% python3 -q
>>> import numpy as np
>>> np.set_printoptions(suppress=True, linewidth=120)
>>> data = np.load("test17.npy")
>>> print(data)
[[14  2  6  5 -7  8]
 [ 2 11  0 10 -8  8]
 [ 6  0  3  2 -1  3]
 [ 5 10  2 11 -7  9]
 [-7 -8 -1 -7 18 -8]
 [ 8  8  3  9 -8  9]]
>>> ev, V = np.linalg.eigvalsh(data)
Traceback (most recent call last):
  File "<python-input-4>", line 1, in <module>
    ev, V = np.linalg.eigvalsh(data)
    ^^^^^
ValueError: too many values to unpack (expected 2)
>>> ev, V = np.linalg.eigh(data)
>>> print(np.round(np.linalg.svd(data, compute_uv=False), 2) + 0)
[42.51 13.71  9.22  0.57  0.    0.  ]
>>> print(np.round(np.linalg.eigvalsh(data + 5 * np.eye(6)), 2))
[ 5.    5.    5.57 14.22 18.71 47.51]
>>> np.round(np.abs(V[:, -1]), 2)
array([0.39, 0.41, 0.13, 0.44, 0.52, 0.45])
>>> (ev > 1e-8).sum(), (ev < -1e-8).sum()
(np.int64(4), np.int64(0))
>>> np.unique(ev.round(6) + 0, return_counts=True)[1]
array([2, 1, 1, 1, 1])
>>> np.argsort(-np.linalg.norm(data, axis=0).round(6), kind="stable")[:3]
array([4, 3, 0])
>>> print([round(float(x), 2) for x in np.linalg.svd(data, compute_uv=False)[:3]])
[42.51, 13.71, 9.22]
>>> np.linalg.matrix_rank(data, rtol=0.1)
np.int64(3)
>>> round(np.linalg.norm(data, 2) / np.linalg.norm(data), 2)
np.float64(0.93)
>>> U, sv, Vh = np.linalg.svd(data)
>>> np.argmax(sv[:-1] / (sv[1:] + 1e-6)) + 1
np.int64(4)
>>> M2 = U[:, :4] @ np.diag(sv[:4]) @ Vh[:4]
>>> print(round(np.linalg.norm(data - M2) / np.linalg.norm(data), 2))
0.0
>>> print(np.linalg.matrix_rank(M2))
4
>>> np.trace(data)
np.int64(66)
>>> data.inv()
Traceback (most recent call last):
  File "<python-input-21>", line 1, in <module>
    data.inv()
    ^^^^^^^^
AttributeError: 'numpy.ndarray' object has no attribute 'inv'
>>> round(float(np.linalg.det(data)), 2)
-0.0
>>> assert data == data.T
Traceback (most recent call last):
  File "<python-input-23>", line 1, in <module>
    assert data == data.T
           ^^^^^^^^^^^^^^
ValueError: The truth value of an array with more than one element is ambiguous. Use a.any() or a.all()
>>> print(data @ data)
[[ 374  220  143  278 -345  319]
 [ 220  353   64  358 -380  330]
 [ 143   64   59   92 -101  110]
 [ 278  358   92  380 -392  362]
 [-345 -380 -101 -392  551 -402]
 [ 319  330  110  362 -402  363]]
>>> rk = np.linalg.matrix_rank(data)
>>> rk
np.int64(4)
>>> N = np.linalg.svd(data)[2][rk:].T
>>> np.allclose(data @ N, 0)
True
>>> np.linalg.matrix_rank(data.T @ data), np.linalg.matrix_rank(data @ data.T)
(np.int64(4), np.int64(4))
>>> [int(np.linalg.matrix_rank(data[:, :j + 1])) for j in range(6)]
[1, 2, 3, 4, 4, 4]
>>> E = np.load("sample2.npy")
>>> E
array([[-1.  , -1.5 ,  0.4 , -0.3 , -1.3 ,  0.7 , -1.3 ,  0.5 ],
       [ 0.3 , -1.  ,  0.2 , -0.7 ,  1.3 , -0.7 , -1.9 , -0.8 ],
       [-0.97, -1.49,  0.37, -0.27, -1.3 ,  0.73, -1.31,  0.52],
       [-0.3 , -0.6 , -1.8 , -0.4 , -1.  , -0.8 ,  1.2 ,  0.6 ],
       [-0.2 , -1.9 , -0.4 ,  0.3 , -0.4 ,  0.6 ,  0.  ,  0.4 ],
       [ 1.3 ,  0.9 ,  0.4 , -0.9 ,  1.4 ,  0.6 ,  2.6 , -1.  ],
       [ 1.4 ,  0.  ,  1.  , -0.1 , -0.6 ,  0.5 , -0.5 ,  1.6 ],
       [ 0.2 ,  1.9 ,  0.1 ,  0.9 ,  1.6 , -1.3 ,  0.4 ,  0.7 ]])
>>> x = np.array([-1, -2, 2, 0, 4, -4, 3, 3])
>>> target = E @ x
>>> print(target.round(2))
[-5.6  2.  -5.8  2.5  0.4  5.7 -0.5 11.1]
>>> np.round(np.linalg.solve(E, -2 * target), 2) + 0
array([ 2.,  4., -4.,  0., -8.,  8., -6., -6.])
>>> print(np.round(np.abs(np.linalg.svd(E)[2][-1]), 2))
[0.06 0.27 0.56 0.2  0.29 0.6  0.26 0.23]
>>> round(np.log10(np.linalg.cond(E)))
2
>>> [round(float(x), 2) for x in np.linalg.svd(E, compute_uv=False)[:3]]
[5.64, 3.42, 2.84]
>>> np.argsort(-np.linalg.norm(E, axis=0).round(6), kind="stable")[:3]
array([6, 1, 4])
>>> F = np.load("dump.npy")
>>> F.round(2)
array([[0.67, 0.33, 0.  ],
       [0.33, 0.67, 0.  ],
       [0.33, 0.33, 0.33]])
>>> C2 = F.T @ F
>>> np.round(np.linalg.eigvalsh(C2)[::-1], 2)
array([1.24, 0.11, 0.09])
>>> np.linalg.matrix_rank(C2)
np.int64(3)
>>> print(C2.round(2))
[[0.67 0.56 0.11]
 [0.56 0.67 0.11]
 [0.11 0.11 0.11]]
>>> np.round(np.linalg.svd(F, compute_uv=False) ** 2, 2)
array([1.24, 0.11, 0.09])
>>> T = np.stack([C2, -2 * C2, C2[::-1]])
>>> np.linalg.matrix_rank(T)
array([3, 3, 3])
>>> np.linalg.matrix_rank(T.reshape(3, -1))
np.int64(2)
>>> (T @ C2.T).shape
(3, 3, 3)
>>> np.round(T.sum(axis=0), 2)
array([[-0.56, -0.44,  0.  ],
       [ 0.  ,  0.  ,  0.  ],
       [ 0.56,  0.44,  0.  ]])
>>> np.linalg.matrix_rank(F)
np.int64(3)
>>> np.round(F - F[0], 2)
array([[ 0.  ,  0.  ,  0.  ],
       [-0.33,  0.33,  0.  ],
       [-0.33,  0.  ,  0.33]])
>>> np.count_nonzero(F)
np.int64(7)
>>> round(float(np.abs(F).max()), 2)
0.67
>>> F[:, 3]
Traceback (most recent call last):
  File "<python-input-57>", line 1, in <module>
    F[:, 3]
    ~^^^^^^
IndexError: index 3 is out of bounds for axis 1 with size 3
>>> np.linalg.rank(F)
Traceback (most recent call last):
  File "<python-input-58>", line 1, in <module>
    np.linalg.rank(F)
    ^^^^^^^^^^^^^^
AttributeError: module 'numpy.linalg' has no attribute 'rank'
>>> np.round(np.diff(F, axis=0), 2)
array([[-0.33,  0.33,  0.  ],
       [ 0.  , -0.33,  0.33]])
>>> np.round(np.linalg.svd(F, compute_uv=False), 2)
array([1.12, 0.33, 0.3 ])
>>> np.round(F.mean(axis=0), 2)
array([0.44, 0.44, 0.11])
